$ python3 -q
>>> import numpy as np
>>> np.set_printoptions(precision=2, suppress=True, linewidth=200)
>>> J = np.load("run16.npy")
>>> J
array([[ 6,  1, -5,  1],
       [ 1,  4,  6,  2],
       [-5,  6, -8, -7],
       [ 1,  2, -7, -8]])
>>> q = J.astype(float).copy()
>>> for j in range(4):
...     q[:, j] -= q[:, :j] @ (q[:, :j].T @ q[:, j])
...     q[:, j] /= np.linalg.norm(q[:, j])
... 
>>> np.round(q.T @ q, 2) + 0
array([[1., 0., 0., 0.],
       [0., 1., 0., 0.],
       [0., 0., 1., 0.],
       [0., 0., 0., 1.]])
>>> np.round(q.T @ J, 2) + 0
array([[ 7.94, -2.27,  1.13,  4.41],
       [ 0.  ,  7.2 , -5.61, -5.42],
       [ 0.  ,  0.  , 11.88,  7.04],
       [ 0.  ,  0.  ,  0.  ,  4.44]])
>>> q
array([[ 0.76,  0.38, -0.31,  0.43],
       [ 0.13,  0.6 ,  0.77, -0.18],
       [-0.63,  0.63, -0.31,  0.32],
       [ 0.13,  0.32, -0.45, -0.82]])
>>> x0 = np.array([1, 1, 3, 1])
>>> J @ (2 * x0)
array([-14,  50, -60, -52])
>>> np.sign((J @ x0).round(6))
array([-1,  1, -1, -1])
>>> J @ np.ones(4)
array([  3.,  13., -14., -12.])
>>> proj = np.triu(np.array([[-3, 0, -2, -2], [0, 0, 3, 1], [1, -1, 0, 2], [-2, 0, 3, -3]]), 1) + np.eye(4)
>>> out = proj @ J @ np.linalg.inv(proj)
>>> np.trace(out), np.trace(J)
(np.float64(-6.0), np.int64(-6))
>>> np.poly(out)
array([   1.,    6., -188.,  188., 3017.])
>>> np.linalg.matrix_rank(out)
np.int64(4)
>>> np.round(np.linalg.det(out), 2)
np.float64(3017.0)
>>> A = np.load("a.npy")
>>> A
array([[ 2,  2],
       [-2,  2],
       [ 1,  0],
       [ 8, -4]])
>>> q, vecs = np.linalg.qr(A[:, :1])[0], np.linalg.qr(A[:, 1:])[0]
>>> s = np.linalg.svd(q.T @ vecs, compute_uv=False)
>>> (s > 0.9).sum()
np.int64(0)
>>> x0 = np.array([0, 2])
>>> rhs = A @ x0
>>> np.linalg.solve(A.T @ A, A.T @ rhs)
array([0., 2.])
>>> rng = np.random.default_rng(158)
>>> rhs = rhs + 0.05 * rng.normal(size=4)
>>> rhs
array([ 4.11,  4.02, -0.07, -8.04])
>>> c, *_ = np.linalg.lstsq(A, rhs)
>>> np.round(A.T @ (rhs - A @ c), 2) + 0
array([0., 0.])
>>> c
array([0.01, 2.03])
>>> M = np.load("test19.npy")
>>> M
array([[ 1, -1, -1,  1,  1, -1, -1,  1],
       [ 1,  1, -1, -1, -1, -1,  1,  1],
       [ 1,  1,  1,  1, -1, -1, -1, -1],
       [ 1,  1, -1, -1,  1,  1, -1, -1]])
>>> x0 = np.array([-4, -1, -1, -3, 1, 5, 1, 1])
>>> (M @ x0).argmax()
np.int64(3)
>>> (M * x0).sum(axis=1)
array([ -9,  -5, -17,   3])
>>> M * x0
array([[-4,  1,  1, -3,  1, -5, -1,  1],
       [-4, -1,  1,  3, -1, -5,  1,  1],
       [-4, -1, -1, -3, -1, -5, -1, -1],
       [-4, -1,  1,  3,  1,  5, -1, -1]])
>>> np.sign((M @ x0).round(6))
array([-1, -1, -1,  1])
>>> M @ np.eye(8)[0]
array([1., 1., 1., 1.])
>>> np.einsum("ij,j->i", M, x0)
array([ -9,  -5, -17,   3])
>>> ang = np.radians(30)
>>> Rm = np.eye(8)
>>> Rm[7, 7] = Rm[2, 2] = np.cos(ang)
>>> Rm[7, 2], Rm[2, 7] = -np.sin(ang), np.sin(ang)
>>> Rm
array([[ 1.  ,  0.  ,  0.  ,  0.  ,  0.  ,  0.  ,  0.  ,  0.  ],
       [ 0.  ,  1.  ,  0.  ,  0.  ,  0.  ,  0.  ,  0.  ,  0.  ],
       [ 0.  ,  0.  ,  0.87,  0.  ,  0.  ,  0.  ,  0.  ,  0.5 ],
       [ 0.  ,  0.  ,  0.  ,  1.  ,  0.  ,  0.  ,  0.  ,  0.  ],
       [ 0.  ,  0.  ,  0.  ,  0.  ,  1.  ,  0.  ,  0.  ,  0.  ],
       [ 0.  ,  0.  ,  0.  ,  0.  ,  0.  ,  1.  ,  0.  ,  0.  ],
       [ 0.  ,  0.  ,  0.  ,  0.  ,  0.  ,  0.  ,  1.  ,  0.  ],
       [ 0.  ,  0.  , -0.5 ,  0.  ,  0.  ,  0.  ,  0.  ,  0.87]])
>>> out = M @ Rm.T
>>> out
array([[ 1.  , -1.  , -0.37,  1.  ,  1.  , -1.  , -1.  ,  1.37],
       [ 1.  ,  1.  , -0.37, -1.  , -1.  , -1.  ,  1.  ,  1.37],
       [ 1.  ,  1.  ,  0.37,  1.  , -1.  , -1.  , -1.  , -1.37],
       [ 1.  ,  1.  , -1.37, -1.  ,  1.  ,  1.  , -1.  , -0.37]])
>>> np.allclose(np.linalg.norm(M, axis=1), np.linalg.norm(out, axis=1))
True
>>> round(float(np.linalg.det(Rm)), 2), round(float(np.trace(Rm)), 2)
(1.0, 7.73)
